% python3 -q
>>> import numpy as np
>>> import numpy.linalg as la
>>> np.set_printoptions(precision=2, suppress=True, linewidth=120, sign=" ")
>>> def tidy(a):
...     return np.round(a, 2) + 0
... 
>>> J = np.load("m.npy")
>>> tidy(J)
array([[-1.62, -1.94,  1.32, -0.62, -1.91, -2.69,  1.34, -1.57, -0.74,  0.9 ],
       [ 1.47, -2.33,  0.43, -2.37, -0.69,  0.57,  0.95,  1.92,  2.45, -0.45],
       [ 1.17, -1.5 , -3.04,  0.78,  0.79, -2.54, -1.64, -0.01,  0.81,  1.04],
       [-0.59,  2.35,  0.79, -2.25,  0.96, -1.44, -0.48,  1.57,  0.34,  2.77],
       [ 1.91,  2.25, -0.73, -1.51, -1.75, -1.87,  0.14, -0.48, -0.54, -2.53],
       [ 0.59,  0.16, -0.88,  1.2 ,  1.24, -0.89,  3.84,  1.91, -1.31,  0.05],
       [ 0.59, -1.43,  1.56, -0.05,  0.32, -0.65, -2.08,  2.35, -3.  , -0.91],
       [-1.17,  0.36,  1.86,  1.29,  1.87, -2.01, -0.25,  0.38,  2.34, -2.27],
       [ 3.38,  0.37,  2.42,  1.9 , -0.5 , -0.31,  0.07, -0.78,  0.56,  1.66],
       [-1.17,  0.81, -0.46,  2.08, -3.29, -0.09, -0.49,  2.5 ,  0.96,  0.37]])
>>> x0 = np.array([0, -5, 4, -5, -3, -4, 5, 5, 1, -1])
>>> h1 = np.maximum(J @ x0, 0)
>>> print(tidy(J.T @ h1))
[  22.97 -137.49   80.64 -111.    -69.46 -124.58  110.14  122.13   34.48   -9.4 ]
>>> tidy(h1)
array([ 31.8 ,  42.29,   0.  ,   8.55,   6.43,  16.85,  14.51,   6.86,   0.  ,   4.57])
>>> tidy(np.maximum(J @ (3 * x0), 0))
array([  95.41,  126.88,    0.  ,   25.65,   19.28,   50.54,   43.52,   20.59,    0.  ,   13.71])
>>> tidy(np.tanh(J @ x0))
array([ 1.,  1., -1.,  1.,  1.,  1.,  1.,  1., -1.,  1.])
